In [1]: import numpy as np

In [2]: from numpy import linalg as LA

In [3]: np.set_printoptions(suppress=True, linewidth=120)

In [4]: A2 = np.array([[1, 2], [0, 2]])

In [5]: Z = np.array([[1, -1], [-1, 3]])

In [6]: J = np.block([[A2, np.zeros((2, 2))], [np.zeros((2, 2)), Z]])

In [7]: print(J)
[[ 1.  2.  0.  0.]
 [ 0.  2.  0.  0.]
 [ 0.  0.  1. -1.]
 [ 0.  0. -1.  3.]]

In [8]: round(LA.det(2 * J), 3), round(LA.det(J), 3)
Out[8]: (np.float64(64.0), np.float64(4.0))

In [9]: np.round(LA.det(J.T), 3)
Out[9]: np.float64(4.0)

In [10]: print(np.einsum("ij,ji->", J, J))
17.0

In [11]: round(LA.det(J[::-1]), 3)
Out[11]: np.float64(4.0)

In [12]: feats = np.array([[-1.2, -0.5, 0.0],
    ...:     [1.3, -0.6, -0.5],
    ...:     [-1.3, 0.3, -0.2],
    ...:     [-0.6, -0.9, 0.3],
    ...:     [-0.3, 1.8, 0.7],
    ...:     [1.7, -1.7, 1.4],
    ...:     [0.9, 0.4, -1.2],
    ...:     [0.2, 1.1, 1.0],
    ...:     [0.8, -0.2, 0.7],
    ...:     [0.3, 0.3, -0.9],
    ...:     [1.4, -0.8, -1.2],
    ...:     [0.2, 1.4, 0.7],
    ...:     [-0.8, 2.3, -1.0],
    ...:     [2.3, -0.9, -0.6],
    ...:     [-0.9, -1.3, -1.3],
    ...:     [-0.5, 0.1, -1.4],
    ...:     [0.9, 1.4, 0.3],
    ...:     [0.7, -0.2, 1.1],
    ...:     [0.1, 0.8, -0.4],
    ...:     [-0.8, 1.3, -0.5],
    ...:     [0.3, -1.0, 0.7],
    ...:     [1.7, -0.1, 0.2],
    ...:     [1.3, 0.3, -1.4],
    ...:     [0.3, 0.5, -0.2],
    ...:     [-1.2, -0.2, -0.6]])

In [13]: feats[16] *= 5

In [14]: print(feats)
[[-1.2 -0.5  0. ]
 [ 1.3 -0.6 -0.5]
 [-1.3  0.3 -0.2]
 [-0.6 -0.9  0.3]
 [-0.3  1.8  0.7]
 [ 1.7 -1.7  1.4]
 [ 0.9  0.4 -1.2]
 [ 0.2  1.1  1. ]
 [ 0.8 -0.2  0.7]
 [ 0.3  0.3 -0.9]
 [ 1.4 -0.8 -1.2]
 [ 0.2  1.4  0.7]
 [-0.8  2.3 -1. ]
 [ 2.3 -0.9 -0.6]
 [-0.9 -1.3 -1.3]
 [-0.5  0.1 -1.4]
 [ 4.5  7.   1.5]
 [ 0.7 -0.2  1.1]
 [ 0.1  0.8 -0.4]
 [-0.8  1.3 -0.5]
 [ 0.3 -1.   0.7]
 [ 1.7 -0.1  0.2]
 [ 1.3  0.3 -1.4]
 [ 0.3  0.5 -0.2]
 [-1.2 -0.2 -0.6]]

In [15]: d = LA.norm(feats[:, None] - feats[None], axis=-1)

In [16]: LA.matrix_rank(d ** 2)
Out[16]: np.int64(5)

In [17]: d.shape
Out[17]: (25, 25)

In [18]: d[18].round(6).argsort(kind="stable")[:4]
Out[18]: array([18, 23,  9, 19])

In [19]: np.unravel_index(d.round(6).argmax(), d.shape)
Out[19]: (np.int64(14), np.int64(16))
